>>> import numpy as np
>>> np.set_printoptions(precision=3, suppress=True, linewidth=100, sign=" ")
>>> def rd(a):
...     return np.round(a, 3) + 0
... 
>>> W0 = np.load("m.npy")
>>> W0
array([[ -4.8  ,   0.104,  -0.214,  -1.847,  -1.475],
       [  5.742,  -1.484,  -3.315,   2.054,  -3.296],
       [  4.862,  -1.104,   1.2  ,  -1.096,   4.467],
       [  4.666,  -0.393,   1.477,  -2.307,   5.833],
       [  1.203,  -2.62 ,  -1.015,  -2.367,   0.125],
       [ -1.211,  -1.299,  -1.117,   6.998,  -7.107],
       [ -5.962,  -1.212,  -1.305,   5.181,  -8.577],
       [  4.596,   1.223,  -2.29 ,  -7.04 ,   4.348],
       [ -6.074,  -5.409,  -2.107,   5.728, -11.301],
       [  0.43 ,   1.426,   2.471,   6.433,  -0.303],
       [  2.478,  -0.5  ,   0.614,  -6.307,   6.048],
       [ -4.874,  -1.813,   0.325,   3.706,  -5.107],
       [  4.41 ,   5.214,   2.906,  -5.226,  11.066],
       [  2.101,   2.689,   0.701,  -2.712,   4.576],
       [  8.986,   1.404,  -0.513,   0.983,   3.704],
       [ -2.981,   2.086,   3.137,  -1.193,   4.01 ],
       [  1.986,  -3.034,  -5.504,   0.832,  -7.701],
       [ -2.172,  -2.499,   2.411,  -2.399,   2.899],
       [ -2.423,   5.676,   3.794,   3.8  ,   3.033],
       [  2.941,   0.911,   3.09 ,   0.13 ,   5.777],
       [ -0.126,   0.464,  -2.781,   3.916,  -6.206],
       [ -4.386,  -5.175,  -2.884,   5.216, -11.105],
       [ -4.33 ,  -0.019,   1.487,   2.669,  -2.02 ],
       [  6.548,  -0.899,   0.389,  -1.606,   4.71 ],
       [  6.522,  -2.211,  -1.907,  -3.702,   2.585],
       [ -4.8  ,  -0.959,   0.829,   6.783,  -6.17 ],
       [ -2.608,  -5.511,  -0.906,   0.829,  -4.707],
       [  1.796,  -2.313,  -5.206,  -0.397,  -6.419],
       [ -5.784,   2.494,   2.296,   0.792,   0.309],
       [  1.275,   3.083,   5.219,  -5.902,  12.418],
       [  1.71 ,  -2.128,  -2.078,  -5.524,   1.086],
       [  2.276,   4.349,   1.726,   3.502,   2.429],
       [ -8.016,   1.281,   2.364,   5.385,  -4.098],
       [  4.18 ,   3.783,   0.564,   4.207,   1.315],
       [ -6.569,   0.323,   2.399,   9.173,  -6.222],
       [ -4.41 ,   1.986,   4.114,   3.576,   1.395],
       [ -1.005,  -6.076,  -2.214,  -2.841,  -3.395],
       [  4.972,  -3.615,  -3.193,  -1.013,  -2.03 ],
       [ -1.974,  -2.406,  -1.959,   6.826,  -8.906],
       [  1.917,  -3.304,  -4.181,  -3.288,  -3.426],
       [ -1.363,   0.963,   0.   ,  -3.846,   2.087],
       [ -6.52 ,   2.195,   1.877,   3.692,  -2.619],
       [ -0.695,   0.717,   3.202,   0.918,   3.501],
       [ -1.572,   5.005,   5.213,  -1.987,   8.916],
       [ -2.694,  -4.012,  -0.121,   2.687,  -4.487],
       [  1.317,   0.519,   0.833,   5.678,  -1.89 ]])
>>> U, sigma, Vt = np.linalg.svd(W0)
>>> rd(sigma)
array([ 48.491,  29.669,  19.778,  10.366,   0.143])
>>> A2 = U[:, :4] @ np.diag(sigma[:4]) @ Vt[:4]
>>> np.linalg.matrix_rank(W0, rtol=0.05)
np.int64(4)
>>> rd(np.abs(W0 - A2).max())
np.float64(0.029)
>>> rd(np.linalg.norm(W0 - A2) / np.linalg.norm(W0))
np.float64(0.002)
>>> idx = W0[:, 3] > np.median(W0[:, 3])
>>> r0 = W0[idx].mean(axis=0) - W0[~idx].mean(axis=0)
>>> print(rd((((W0 - W0.mean(axis=0)) @ r0 > 0) == idx).mean()))
0.848
>>> ((W0 - W0.mean(axis=0)) @ r0 > 0).astype(int)
array([ 1,  1,  0,  0,  0,  1,  1,  0,  1,  1,  0,  1,  0,  0,  0,  0,  1,  0,  1,  0,  1,  1,  1,
        0,  0,  1,  1,  1,  1,  0,  0,  0,  1,  1,  1,  1,  0,  0,  1,  0,  0,  1,  0,  0,  1,  1])
>>> print(idx.astype(int))
[ 0  1  0  0  0  1  1  0  1  1  0  1  0  0  1  0  1  0  1  0  1  1  1  0  0  1  0  0  0  0  0  1  1
  1  1  1  0  0  1  0  0  1  1  0  1  1]
>>> vec = np.array([2, 2, 2, 2, 2])
>>> rhs = W0 @ vec
>>> print(rd(np.linalg.lstsq(W0, rhs)[0]))
[ 2.  2.  2.  2.  2.]
>>> rd(np.linalg.pinv(W0) @ W0)
array([[ 1.,  0.,  0.,  0.,  0.],
       [ 0.,  1.,  0.,  0.,  0.],
       [ 0.,  0.,  1.,  0.,  0.],
       [ 0.,  0.,  0.,  1.,  0.],
       [ 0.,  0.,  0.,  0.,  1.]])
>>> rng = np.random.default_rng(196)
>>> rhs = rhs + 0.1 * rng.normal(size=46)
>>> rd(rhs)
array([-16.474,  -0.537,  16.794,  18.477,  -9.514,  -7.449, -23.884,   1.622, -38.451,  21.02 ,
         4.6  , -15.44 ,  36.768,  14.667,  29.076,  10.157, -26.879,  -3.449,  27.749,  25.667,
        -9.425, -36.461,  -4.521,  18.37 ,   2.524,  -8.647, -25.541, -24.97 ,   0.168,  31.986,
       -13.756,  28.671,  -6.094,  28.155,  -1.823,  13.287, -31.057,  -9.844, -16.9  , -24.442,
        -4.331,  -2.677,  15.352,  31.088, -17.13 ,  12.803])
>>> b, *_ = np.linalg.lstsq(W0, rhs)
>>> rd(np.linalg.norm(rhs - W0 @ b))
np.float64(0.625)
>>> [round(float(np.linalg.norm(np.linalg.solve(W0.T @ W0 + lam * np.eye(5), W0.T @ rhs))), 2) for lam in (0, 1, 10, 100)]
[4.53, 4.43, 4.36, 3.8]
